In [1]: import numpy as np

In [2]: import numpy.linalg as la

In [3]: np.set_printoptions(suppress=True, linewidth=160)

In [4]: F = np.load("layer0.npy")

In [5]: print(F)
[[ 1  0  0  0  0  0  0  0  0]
 [ 2  1  0  0  0  0  0  0  0]
 [-2  0  1  0  0  0  0  0  0]
 [ 3  2 -2  1  0  0  0  0  0]
 [ 2 -2  2  0  1  0  0  0  0]
 [ 2  2 -2 -1  2  1  0  0  0]
 [ 2  3  0  2  3 -1  1  0  0]
 [-1 -2  3 -2 -1 -3  2  1  0]
 [-3 -3  3 -3 -3  3  2 -3  1]]

In [6]: U, sv, vt = la.svd(F)

In [7]: print(sv.round(2) + 0)
[10.83  5.49  4.2   3.25  2.82  2.21  0.78  0.08  0.  ]

In [8]: print(np.argmax(sv[:-1] / (sv[1:] + 1e-6)) + 1)
8

In [9]: out = U[:, :8] @ np.diag(sv[:8]) @ vt[:8]

In [10]: print(round(la.norm(F - out, 2), 2), np.round(sv[8], 2))
0.0 0.0

In [11]: print(round(float(np.abs(F - out).max()), 2))
0.0

In [12]: print(np.round(la.norm(F - out) / la.norm(F), 2))
0.0

In [13]: C2 = F.T @ F

In [14]: print(np.round(la.svd(F, compute_uv=False) ** 2, 2) + 0)
[117.3   30.09  17.61  10.54   7.94   4.9    0.61   0.01   0.  ]

In [15]: print(np.diag(C2))
[40 35 31 19 24 20  9 10  1]

In [16]: print(np.trace(C2), (F ** 2).sum())
189 189

In [17]: print(C2)
[[ 40  25 -20  16  22  -6  -6   8  -3]
 [ 25  35 -27  19  22  -4  -7   7  -3]
 [-20 -27  31 -15 -14  -2  12  -6   3]
 [ 16  19 -15  19  15  -6  -8   7  -3]
 [ 22  22 -14  15  24  -7  -5   8  -3]
 [ -6  -4  -2  -6  -7  20  -1 -12   3]
 [ -6  -7  12  -8  -5  -1   9  -4   2]
 [  8   7  -6   7   8 -12  -4  10  -3]
 [ -3  -3   3  -3  -3   3   2  -3   1]]

In [18]: print(np.round(la.eigvalsh(C2)[::-1], 2) + 0)
[117.3   30.09  17.61  10.54   7.94   4.9    0.61   0.01   0.  ]

In [19]: print((F @ F.T).shape)
(9, 9)

In [20]: print(la.matrix_rank(C2))
9

In [21]: r0 = np.array([1, 2])

In [22]: print(np.correlate(F[5], F[7], "full"))
[  0   2   6  -4 -13   0  12   3 -15  -6   8   0  -4  -1   0   0   0]

In [23]: print(np.polyval(r0, F[5]))
[4 4 0 1 4 3 2 2 2]

In [24]: print(np.round(np.sort(np.abs(la.eigvals(F))), 2))
[1. 1. 1. 1. 1. 1. 1. 1. 1.]

In [25]: print(round(float(la.det(F)), 2))
1.0

In [26]: print(la.matrix_power(F, 3))
[[  1   0   0   0   0   0   0   0   0]
 [  6   1   0   0   0   0   0   0   0]
 [ -6   0   1   0   0   0   0   0   0]
 [ 33   6  -6   1   0   0   0   0   0]
 [-18  -6   6   0   1   0   0   0   0]
 [  9 -12  12  -3   6   1   0   0   0]
 [ 37   3   6   9   3  -3   1   0   0]
 [-66  -2  23  17  -7 -15   6   1   0]
 [ 68  25 -34  -7  32  36 -12  -9   1]]

In [27]: print(np.round(np.abs(la.eigvals(F)).max(), 2))
1.0

In [28]: print(np.allclose(F, F.T))
False

In [29]: print(np.allclose(F @ F.T, F.T @ F))
False

In [30]: W0 = np.load("out8.npy")

In [31]: print(W0)
[[ 6 -2 -9 -5 -8]
 [ 7 -1 -8 -4 -7]
 [ 7 -1 -8 -4 -7]
 [ 6 -2 -9 -5 -8]
 [ 9  1 -6 -2 -5]
 [ 6 -2 -9 -5 -8]
 [ 8  0 -7 -3 -6]
 [ 6 -2 -9 -5 -8]
 [ 6 -2 -9 -5 -8]]

In [32]: r0, g = W0[2], W0[8]

In [33]: print(r0 @ g)
192

In [34]: print(r0 @ r0)
179

In [35]: pr = (r0 @ g) / (r0 @ r0) * r0

In [36]: print(np.round(g - pr, 2))
[-1.51 -0.93 -0.42 -0.71 -0.49]

In [37]: E = np.array([[0, 5, -3, -4, -8],
    ...:     [-5, 0, -5, -13, 3],
    ...:     [3, 5, 0, -4, 6],
    ...:     [4, 13, 4, 0, 3],
    ...:     [8, -3, -6, -3, 0]])

In [38]: print(E)
[[  0   5  -3  -4  -8]
 [ -5   0  -5 -13   3]
 [  3   5   0  -4   6]
 [  4  13   4   0   3]
 [  8  -3  -6  -3   0]]

In [39]: print(round(la.norm(F, 2) / la.norm(F), 2))
0.79

In [40]: print(la.matrix_rank(F, rtol=0.1))
6

In [41]: U, sv, vt = la.svd(E)

In [42]: print(sv.round(2) + 0)
[16.32 16.32 10.56 10.56  0.  ]

In [43]: print(np.argmax(sv[:-1] / (sv[1:] + 1e-6)) + 1)
4

In [44]: out = U[:, :4] @ np.diag(sv[:4]) @ vt[:4]

In [45]: print(np.round(la.norm(E - out) / la.norm(E), 2))
0.0

In [46]: print(np.round(la.norm(E - out, 2), 2), round(sv[4], 2))
0.0 0.0

In [47]: print(la.matrix_rank(out))
4

In [48]: print(np.round(np.abs(E - out).max(), 2))
0.0

In [49]: x = np.array([-6, -7, -9, 7, 5])

In [50]: a = np.maximum(E @ x, 0)

In [51]: print(np.maximum(E @ (3 * x), 0))
[ 0  0  0  0 18]

In [52]: print(E * (a > 1e-9)[:, None])
[[ 0  0  0  0  0]
 [ 0  0  0  0  0]
 [ 0  0  0  0  0]
 [ 0  0  0  0  0]
 [ 8 -3 -6 -3  0]]

In [53]: print(la.matrix_rank(E, rtol=0.1))
4

In [54]: r = la.matrix_rank(E)

In [55]: print(r)
4

In [56]: null = la.svd(E)[2][r:].T

In [57]: print([int(la.matrix_rank(np.delete(E, i, axis=0))) for i in range(5)])
[4, 4, 4, 4, 4]

In [58]: print(np.allclose(E @ null, 0))
True

In [59]: print(la.matrix_rank(E.T @ E), la.matrix_rank(E @ E.T))
4 4

In [60]: print(np.round(null[:, 0] / null[np.abs(null[:, 0]).round(6).argmax(), 0], 2))
[ 0.39 -0.36  1.   -0.6  -0.3 ]

In [61]: print([int(la.matrix_rank(E[:i])) for i in range(1, len(E) + 1)])
[1, 2, 3, 4, 4]

In [62]: data = np.loadtxt("mat.csv", delimiter=",")

In [63]: print(data)
[[0. 0. 0. 1.]
 [1. 0. 0. 0.]
 [0. 0. 1. 0.]
 [0. 1. 0. 0.]]

In [64]: out = F[0, 0] * F[1:] - np.outer(F[1:, 0], F[0])

In [65]: print(out)
[[ 0  1  0  0  0  0  0  0  0]
 [ 0  0  1  0  0  0  0  0  0]
 [ 0  2 -2  1  0  0  0  0  0]
 [ 0 -2  2  0  1  0  0  0  0]
 [ 0  2 -2 -1  2  1  0  0  0]
 [ 0  3  0  2  3 -1  1  0  0]
 [ 0 -2  3 -2 -1 -3  2  1  0]
 [ 0 -3  3 -3 -3  3  2 -3  1]]

In [66]: print(np.flatnonzero(~out.round(6).any(axis=1)))
[]

In [67]: print(F[:, 0] / F[0, 0])
[ 1.  2. -2.  3.  2.  2.  2. -1. -3.]

In [68]: print(la.matrix_rank(out), la.matrix_rank(F))
8 9
